$ ipython --no-banner

In [1]: import numpy as np

In [2]: import numpy.linalg as la

In [3]: np.set_printoptions(precision=2, suppress=True, linewidth=120)

In [4]: def rnd(a):
   ...:     return np.round(a, 2) + 0
   ...: 

In [5]: M = np.load("layer7.npy")

In [6]: print(M)
[[ 0 -2  4 -5  2]
 [-3  5  2 -4 -3]
 [ 4 -4 -1 -3 -4]
 [-4 -2 -5  2  1]
 [ 4 -4 -1 -3 -4]]

In [7]: # rows and columns are dependent

In [8]: print(rnd(la.norm(M)))
16.67

In [9]: print(M - M[0])
[[ 0  0  0  0  0]
 [-3  7 -2  1 -5]
 [ 4 -2 -5  2 -6]
 [-4  0 -9  7 -1]
 [ 4 -2 -5  2 -6]]

In [10]: print(np.diff(M, axis=0))
[[-3  7 -2  1 -5]
 [ 7 -9 -3  1 -1]
 [-8  2 -4  5  5]
 [ 8 -2  4 -5 -5]]

In [11]: print(M.sum(axis=1))
[-1 -3 -8 -8 -8]

In [12]: np.zeros(5, 5)
---------------------------------------------------------------------------
TypeError                                 Traceback (most recent call last)
Cell In[12], line 1
----> 1 np.zeros(5, 5)

TypeError: Cannot interpret '5' as a data type

In [13]: print(rnd(la.svd(M, compute_uv=False)))
[11.27  9.41  6.17  4.92  0.  ]

In [14]: print(np.abs(M).max())
5

In [15]: print(M.sum(axis=0))
[  1  -7  -1 -13  -8]

In [16]: print(M.mean(axis=0))
[ 0.2 -1.4 -0.2 -2.6 -1.6]

In [17]: print(np.count_nonzero(M))
24

In [18]: Uu, s, Vh = la.svd(M)

In [19]: V = Vh[:(s > 1e-8).sum()]

In [20]: rng = np.random.default_rng(6809)

In [21]: x = M[0] + -1 * M[2] + rng.integers(2) * np.eye(5)[0]

In [22]: print(x)
[-3.  2.  5. -2.  6.]

In [23]: print(np.allclose(V.T @ V @ x, x))
False

In [24]: print(la.matrix_rank(np.vstack([M, x])))
5

In [25]: print(np.abs(np.diag(la.qr(M)[1])) > 1e-9)
[ True  True  True  True False]

In [26]: print(la.lstsq(M[:-1].T, M[-1])[2])
4

In [27]: print(rnd(np.trace(la.pinv(M) @ M)))
4.0

In [28]: J = np.array([[0, 0, -2, 0, 1, 1, -1, 0],
    ...:     [-2, 0, -2, 1, 0, 2, 1, -1],
    ...:     [-4, 0, 1, -1, 2, -1, 2, -2],
    ...:     [-4, 2, 2, -2, 0, 2, 2, -2]])

In [29]: x = np.array([-3, -5, -4, -5, -2, 4, -2, -1])

In [30]: print((J * x).sum(axis=1))
[12 16  3 10]

In [31]: print(np.sign((J @ x).round(6)))
[1 1 1 1]

In [32]: print(J @ np.ones(8))
[-1. -1. -3.  0.]

In [33]: print(J @ (2 * x))
[24 32  6 20]

In [34]: print(la.norm(J @ x) <= la.norm(J, 2) * la.norm(x) + 1e-9)
True

In [35]: print(J @ np.eye(8)[6])
[-1.  1.  2.  2.]

In [36]: print(np.diff(J, axis=0))
[[-2  0  0  1 -1  1  2 -1]
 [-2  0  3 -2  2 -3  1 -1]
 [ 0  2  1 -1 -2  3  0  0]]

In [37]: print(rnd(la.svd(J, compute_uv=False)))
[8.07 4.01 3.02 1.65]

In [38]: print(J - J[0])
[[ 0  0  0  0  0  0  0  0]
 [-2  0  0  1 -1  1  2 -1]
 [-4  0  3 -1  1 -2  3 -2]
 [-4  2  4 -2 -1  1  3 -2]]

In [39]: print(rnd(la.norm(J)))
9.64

In [40]: print(np.abs(J).max())
4

In [41]: print(np.unravel_index(np.abs(J).argmax(), J.shape))
(np.int64(2), np.int64(0))

In [42]: print(np.count_nonzero(J))
24

In [43]: print(J.shape)
(4, 8)

In [44]: print(J.sum(axis=1))
[-1 -1 -3  0]

In [45]: print(la.matrix_rank(J))
4

In [46]: mat = np.load("a.npy")

In [47]: print(rnd(mat))
[[-0.03 -0.5   0.32 -0.18  0.15 -0.39 -0.04  0.18 -0.28  0.11  0.29 -0.47 -0.11]
 [ 0.07 -0.17  0.6  -0.11 -0.65  0.08 -0.21  0.01  0.08 -0.12 -0.04  0.22  0.21]
 [ 0.17 -0.11 -0.29 -0.72 -0.14  0.13  0.26 -0.37  0.07  0.02  0.26 -0.07  0.19]
 [ 0.4   0.39  0.24 -0.22  0.23 -0.05 -0.22 -0.18 -0.17 -0.27 -0.44 -0.37  0.09]
 [-0.1   0.23  0.28  0.31 -0.06 -0.15  0.09 -0.75 -0.02  0.06  0.34 -0.08 -0.21]
 [ 0.24 -0.39 -0.29 -0.01 -0.15 -0.09 -0.41 -0.31 -0.1   0.26 -0.35  0.15 -0.44]
 [ 0.57  0.33 -0.12  0.13 -0.28  0.08 -0.17  0.31  0.03  0.22  0.46 -0.18 -0.18]
 [-0.3  -0.03 -0.17 -0.08 -0.08  0.12 -0.38  0.02  0.38 -0.58  0.17 -0.29 -0.33]
 [-0.07  0.17 -0.1  -0.15 -0.08 -0.1  -0.03  0.07 -0.71 -0.41  0.21  0.39 -0.2 ]
 [-0.3   0.22 -0.29  0.04 -0.58 -0.36  0.17  0.05 -0.15  0.09 -0.28 -0.39  0.09]
 [-0.4   0.24  0.22 -0.3   0.01  0.52 -0.12  0.08 -0.19  0.45 -0.07 -0.12 -0.3 ]
 [ 0.24 -0.21  0.12  0.13 -0.15  0.32  0.64  0.06 -0.04 -0.25 -0.21 -0.16 -0.45]
 [ 0.   -0.27 -0.19  0.37 -0.05  0.51 -0.18 -0.17 -0.39 -0.08  0.09 -0.29  0.42]]

In [48]: blk = np.stack([mat, 3 * mat, mat[::-1]])

In [49]: print(la.matrix_rank(blk))
[13 13 13]

In [50]: print(blk.shape)
(3, 13, 13)
